$ python -q
>>> import numpy as np
>>> import numpy.linalg as la
>>> np.set_printoptions(precision=2, suppress=True, linewidth=200, floatmode="fixed")
>>> rnd = lambda a: np.round(a, 2) + 0
>>> m1 = np.load("run0.npy")
>>> print(m1)
[[ 1  1 -1 -1  1  1 -1 -1]
 [ 1  1  1  1  1  1  1  1]
 [ 1  1 -1 -1 -1 -1  1  1]]
>>> def softmax(z):
...     e = np.exp(z - z.max(axis=-1, keepdims=True))
...     return e / e.sum(axis=-1, keepdims=True)
... 
>>> print(rnd(softmax(m1[2] + 4)))
[0.22 0.22 0.03 0.03 0.03 0.03 0.22 0.22]
>>> scores = m1 @ m1.T / np.sqrt(8)
>>> print(rnd(softmax(scores)))
[[0.89 0.05 0.05]
 [0.05 0.89 0.05]
 [0.05 0.05 0.89]]
>>> r0 = np.array([3, 5, 3])
>>> print(np.cross(m1[1, :3], m1[0, :3]))
[-2  2  0]
>>> print(np.correlate(m1[1], m1[0], "full"))
[-1 -2 -1  0 -1 -2 -1  0  1  2  1  0  1  2  1]
>>> B = m1[0, 0] * m1[1:] - np.outer(m1[1:, 0], m1[0])
>>> print(B)
[[ 0  0  2  2  0  0  2  2]
 [ 0  0  0  0 -2 -2  2  2]]
>>> print(la.matrix_rank(B), la.matrix_rank(m1))
2 3
>>> J = np.array([[1, 0, 0, 0], [3, 1, 0, 0], [0, 2, 1, 0], [-2, -3, -1, 1]])
>>> print(J)
[[ 1  0  0  0]
 [ 3  1  0  0]
 [ 0  2  1  0]
 [-2 -3 -1  1]]
>>> # triangular, det is the product of the diagonal
>>> q = J.astype(float).copy()
>>> for j in range(4):
...     q[:, j] -= q[:, :j] @ (q[:, :j].T @ q[:, j])
...     q[:, j] /= la.norm(q[:, j])
... 
>>> print(rnd(q.T @ q))
[[1.00 0.00 0.00 0.00]
 [0.00 1.00 0.00 0.00]
 [0.00 0.00 1.00 0.00]
 [0.00 0.00 0.00 1.00]]
>>> print(rnd(q))
[[ 0.27 -0.22  0.79 -0.50]
 [ 0.80 -0.32 -0.05  0.50]
 [ 0.00  0.70  0.51  0.50]
 [-0.53 -0.60  0.33  0.50]]
>>> P = np.triu(np.array([[0, 1, -2, 1], [-2, 0, 0, -1], [3, 1, 2, 0], [1, 0, -2, 1]]), 1) + np.eye(4)
>>> B = P @ J @ la.inv(P)
>>> print(la.matrix_rank(B))
4
>>> print(B)
[[ 2.00 -8.00  1.00 -9.00]
 [ 5.00 -1.00 11.00 -7.00]
 [ 0.00  2.00  1.00  2.00]
 [-2.00 -1.00 -5.00  2.00]]
>>> print(P @ J - J @ P)
[[ 1.00 -7.00 -1.00  0.00]
 [ 2.00  0.00  7.00 -3.00]
 [ 0.00  0.00  0.00  2.00]
 [ 0.00  2.00 -4.00 -1.00]]
>>> print(np.trace(B), np.trace(J))
4.0 4
>>> print(np.argsort(-la.norm(B, axis=0).round(6), kind="stable")[:3])
[2 3 1]
>>> print([round(float(x), 2) for x in la.svd(B, compute_uv=False)[:3]])
[17.06, 9.9, 0.35]
>>> print(la.matrix_rank(B, rtol=0.1))
2
>>> ev, vecs = la.eig(J)
>>> print(ev)
[1.00 1.00 1.00 1.00]
>>> print(J @ vecs[:, 0] - ev[0] * vecs[:, 0])
[0.00 0.00 0.00 0.00]
>>> print(rnd(np.sort(la.eigvals(la.inv(J)))))
[1.00+0.00j 1.00+0.00j 1.00+0.00j 1.00+0.00j]
>>> print(np.prod(ev))
1.0
>>> print(rnd(np.sort(la.eigvals(J @ J))))
[1.00 1.00 1.00 1.00]
>>> q, _ = la.qr(np.array([[1.0], [-0.2], [1.0]]))
>>> W0 = q @ q.T
>>> print(rnd(W0))
[[ 0.49 -0.10  0.49]
 [-0.10  0.02 -0.10]
 [ 0.49 -0.10  0.49]]
>>> # a projection of rank 1
>>> print(rnd(W0 @ W0))
[[ 0.49 -0.10  0.49]
 [-0.10  0.02 -0.10]
 [ 0.49 -0.10  0.49]]
>>> print(rnd((W0 + W0.T) / 2))
[[ 0.49 -0.10  0.49]
 [-0.10  0.02 -0.10]
 [ 0.49 -0.10  0.49]]
>>> print(rnd(la.matrix_power(W0, 4)))
[[ 0.49 -0.10  0.49]
 [-0.10  0.02 -0.10]
 [ 0.49 -0.10  0.49]]
>>> print(np.trace(W0))
1.0
>>> print(rnd(la.det(W0)))
0.0
>>> print((W0 - W0.T) / 2)
[[0.00 0.00 0.00]
 [0.00 0.00 0.00]
 [0.00 0.00 0.00]]
>>> rng = np.random.default_rng(55037)
>>> feats = (rng.random((4, 4)) < 0.3) + np.eye(4)
>>> feats /= feats.sum(axis=1, keepdims=True)
>>> print(rnd(feats))
[[0.33 0.33 0.33 0.00]
 [0.00 0.50 0.50 0.00]
 [0.50 0.00 0.50 0.00]
 [0.00 0.25 0.25 0.50]]
>>> P = np.triu(np.array([[-2, -2, 0, -1], [1, 0, 0, 1], [-2, 0, -1, -1], [1, 2, -2, 2]]), 1) + np.eye(4)
>>> B = P @ feats @ la.inv(P)
>>> print(rnd(np.trace(B)), rnd(np.trace(feats)))
1.83 1.83
>>> print(rnd(la.det(B)))
0.04
>>> print(la.matrix_rank(B))
4
>>> Z = np.array([[0.2, -0.3, -1.2], [-0.5, 0.7, -0.5]])
>>> M = np.array([[3, -3],
...     [0, -2],
...     [2, -1],
...     [0, 2],
...     [-1, 3],
...     [0, 3],
...     [-2, 1],
...     [-3, -1],
...     [-3, -1],
...     [-2, -2],
...     [-2, -2],
...     [-3, 3],
...     [-2, 1],
...     [2, 2],
...     [1, -2],
...     [-2, -3],
...     [-2, -2],
...     [-3, 2],
...     [2, -3],
...     [-1, -1],
...     [-3, -3],
...     [-2, -2]]) @ Z + 0.3 * rng.normal(size=(22, 3))
>>> print(rnd(M))
[[ 2.19 -2.88 -1.86]
 [ 0.13 -1.28  0.82]
 [ 0.76 -1.47 -1.70]
 [-1.28  1.19 -1.26]
 [-1.99  2.88 -0.39]
 [-1.64  2.08 -1.32]
 [-1.03  1.89  2.08]
 [-0.36  0.04  4.17]
 [-0.22  0.21  3.43]
 [ 0.60 -0.79  2.90]
 [ 0.85 -0.97  3.36]
 [-1.73  2.72  1.80]
 [-0.64  1.63  1.68]
 [-0.58  0.91 -3.59]
 [ 1.17 -1.56  0.43]
 [ 0.69 -2.47  3.69]
 [ 0.76 -0.97  3.64]
 [-1.89  2.69  2.23]
 [ 1.17 -2.68 -0.67]
 [ 0.66 -0.56  1.87]
 [ 0.68 -1.43  4.91]
 [ 0.50 -0.79  3.43]]
>>> cov = np.cov(M, rowvar=False)
>>> print(rnd(np.median(M, axis=0)))
[ 0.32 -0.67  1.83]
>>> x0 = np.array([2, 1, 3])
>>> rhs = M @ x0
>>> print(rnd(la.lstsq(M, rhs)[0]))
[2.00 1.00 3.00]
>>> print(rnd(la.pinv(M) @ M))
[[1.00 0.00 0.00]
 [0.00 1.00 0.00]
 [0.00 0.00 1.00]]
>>> rhs = rhs + 0.3 * rng.normal(size=22)
>>> print(rnd(rhs))
[ -4.13   1.53  -5.62  -5.72  -2.87  -5.35   5.47  11.97  10.10   8.87  11.00   4.89   5.53 -11.30   1.86   9.80  12.03   5.57  -2.02   6.64  14.53  10.55]
>>> b, *_ = la.lstsq(M, rhs)
>>> print(rnd(M.T @ (rhs - M @ b)))
[0.00 0.00 0.00]
>>> print(rnd(la.norm(rhs - M @ b)))
1.37
>>> P = M @ la.solve(M.T @ M, M.T)
>>> print(rnd(P @ M[:, 0]))
[ 2.19  0.13  0.76 -1.28 -1.99 -1.64 -1.03 -0.36 -0.22  0.60  0.85 -1.73 -0.64 -0.58  1.17  0.69  0.76 -1.89  1.17  0.66  0.68  0.50]
>>> print(rnd(np.trace(P)))
3.0
>>> print(la.matrix_rank(np.eye(22) - P))
19
>>> print(rnd(la.eigvalsh(P)))
[0.00 0.00 0.00 0.00 0.00 0.00 0.00 0.00 0.00 0.00 0.00 0.00 0.00 0.00 0.00 0.00 0.00 0.00 0.00 1.00 1.00 1.00]
>>> mat = np.load("sample12.npy")
>>> print(mat)
[[ 0.50 -0.50]
 [-0.50  0.50]]
>>> # equal to its transpose
>>> t3 = np.stack([mat, -2 * mat, mat[::-1]])
>>> print(rnd(la.norm(t3, axis=(1, 2))))
[1.00 2.00 1.00]
>>> print((t3 @ mat.T).shape)
(3, 2, 2)
>>> x0 = np.array([3, 1])
>>> print(np.eye(2) - mat)
[[0.50 0.50]
 [0.50 0.50]]
>>> print(rnd(la.eigvalsh(2 * mat - np.eye(2))))
[-1.00  1.00]
>>> print((x0 - mat @ x0) @ (mat @ x0))
0.0
>>> rank = la.matrix_rank(mat)
>>> print(rank)
1
>>> N = la.svd(mat)[2][rank:].T
>>> print([int(la.matrix_rank(np.delete(mat, i, axis=0))) for i in range(2)])
[1, 1]
>>> print(rnd(mat @ N))
[[0.00]
 [0.00]]
>>> print(rnd(N[:, 0] / N[np.abs(N[:, 0]).round(6).argmax(), 0]))
[1.00 1.00]
>>> print([int(la.matrix_rank(mat[:, :j + 1])) for j in range(2)])
[1, 1]
>>> print([round(float(x), 2) for x in la.svd(mat, compute_uv=False)[:3]])
[1.0, 0.0]
>>> B = np.array([[-1, 7, -9], [3, 7, -8], [-6, 3, 2]])
>>> B[-1] = B[0]
>>> K = B + 0.1 * np.eye(3)
>>> print(K)
[[-0.90  7.00 -9.00]
 [ 3.00  7.10 -8.00]
 [-1.00  7.00 -8.90]]
>>> x0 = np.array([8, 1, -9])
>>> rhs = K @ x0
>>> b, lr = np.zeros(3), 1 / la.norm(K, 2) ** 2
>>> for i in range(15):
...     b -= lr * K.T @ (K @ b - rhs)
...     if i % 5 == 0: print(i, round(la.norm(K @ b - rhs), 2))
... 
0 21.85
5 18.86
10 16.28
>>> print(rnd(la.cond(K)))
347.17
>>> print(rnd(b))
[ 2.63  5.22 -5.77]
>>> print(np.einsum("ij,ji->", K, K))
78.43
>>> print(rnd(np.poly(K)))
[  1.00   2.70 -35.57   3.53]
>>> q, vecs = la.qr(K[:, :2])[0], la.qr(K[:, 2:])[0]
>>> sigma = la.svd(q.T @ vecs, compute_uv=False)
>>> print(rnd(sigma))
[1.00]
>>> ev, vecs = la.eig(K)
>>> print(rnd(K @ vecs[:, 0] - ev[0] * vecs[:, 0]))
[0.00 0.00 0.00]
>>> print(rnd(np.sort(la.eigvals(la.inv(K)))))
[-0.13  0.21 10.00]
>>> print(rnd(ev))
[-7.50  4.70  0.10]
>>> x0 = np.array([9, 7, -6])
>>> h1 = np.maximum(M @ x0, 0)
>>> print(rnd(np.maximum(M @ (3 * x0), 0)))
[32.08  0.00 20.30 13.20 13.70 23.33  0.00  0.00  0.00  0.00  0.00  0.00  0.00 68.20  0.00  0.00  0.00  0.00  0.00  0.00  0.00  0.00]
>>> print(rnd(M.T @ h1))
[ -12.00   14.53 -130.66]
